$ python3 -q
>>> import numpy as np
>>> import numpy.linalg as la
>>> np.set_printoptions(precision=3, suppress=True, linewidth=160)
>>> def rnd(a):
...     return np.round(a, 3) + 0
... 
>>> A = np.loadtxt("block5.csv", delimiter=",")
>>> A
array([[  8.,   9.,   1.,   7.,   5.,  -5.,  -9.,  -5.,   6.,   4.,   0.,  -3.,  -9.],
       [ 16.,   4.,   9.,  -1.,   4.,   2., -12.,  -9.,   9.,   2.,   1., -12., -10.],
       [  8.,   5.,   3.,  -6.,   7.,   7.,  -9., -13.,   3.,   2.,  -7.,  -6.,  -3.],
       [ 13.,  13.,   2., -14.,   9.,  16.,  -9., -10.,   2.,   7., -12.,   2.,   2.],
       [ 16.,   4.,   7.,  -9.,   8.,   7.,  -5., -11.,   7.,  -2.,  -4.,   0.,  -5.],
       [ 11.,   4.,   1., -15.,  17.,   8., -10., -13.,  12., -10.,  -9.,   4.,  -8.],
       [ 16.,  -1.,  -6., -22.,  24.,  14.,  -7., -12.,  12., -14., -10.,   7.,  -4.],
       [ 15.,   4., -10., -20.,  16.,  18.,   0., -11.,   6., -21., -12.,  13.,  -2.],
       [ 20.,  -4.,  -8., -18.,  13.,  20.,   7.,  -4.,   5., -25., -10.,  12.,   3.],
       [ 26.,  -3.,  -1., -10.,  11.,  26.,   3., -11.,   6., -17.,  -6.,  17.,  -5.],
       [ 32.,   1.,   3.,  -7.,  20.,  19.,   8.,  -6.,  11., -13., -11.,  10.,  -8.],
       [ 34.,   1.,  11., -10.,  13.,  24.,   1.,   0.,  19., -10.,  -9.,  17.,  -9.],
       [ 31.,  -6.,  11.,  -1.,   7.,  20.,  -7.,   8.,  10., -17.,  -9.,  22.,  -5.],
       [ 39., -10.,  14.,  -2.,   6.,  17.,  -2.,   1.,   3., -24., -18.,  15.,   4.],
       [ 35.,  -6.,  22.,  -2.,  11.,  25.,  -7.,   4.,   2., -32., -10.,  15.,   0.],
       [ 35.,  -9.,  14.,   2.,   8.,  17., -11.,  -4.,   2., -27.,  -6.,  16.,   3.],
       [ 35.,  -5.,  19.,   8.,   7.,   8., -19.,  -9.,  11., -33.,  -7.,  19.,   4.],
       [ 34.,   1.,  13.,   4.,  -1.,   5., -22.,  -5.,  15., -32.,  -9.,  16.,   5.],
       [ 27.,   7.,  12.,   8.,  -4.,  11., -27., -14.,  17., -33.,  -8.,  12.,   3.],
       [ 31.,  15.,  12.,  17., -10.,  20., -25., -20.,  25., -32.,   0.,   9.,   8.],
       [ 32.,  10.,   3.,  13.,  -7.,  11., -25., -16.,  20., -41.,   9.,  18.,  11.],
       [ 34.,   8.,   6.,  10.,  -4.,  15., -16., -10.,  18., -42.,  14.,  16.,   9.],
       [ 31.,   5.,  13.,   3.,   3.,  13., -15., -17.,  15., -49.,   8.,  11.,  11.],
       [ 25.,   4.,  13.,   0.,   7.,   8., -18., -23.,  19., -48.,  11.,  17.,  17.],
       [ 28.,  -1.,  11.,   7.,  10.,   8., -12., -25.,  10., -42.,  19.,  20.,  15.]])
>>> hat = A @ la.solve(A.T @ A, A.T)
>>> rnd(np.trace(hat))
np.float64(13.0)
>>> rnd(la.eigvalsh(hat))
array([0., 0., 0., 0., 0., 0., 0., 0., 0., 0., 0., 0., 1., 1., 1., 1., 1., 1., 1., 1., 1., 1., 1., 1., 1.])
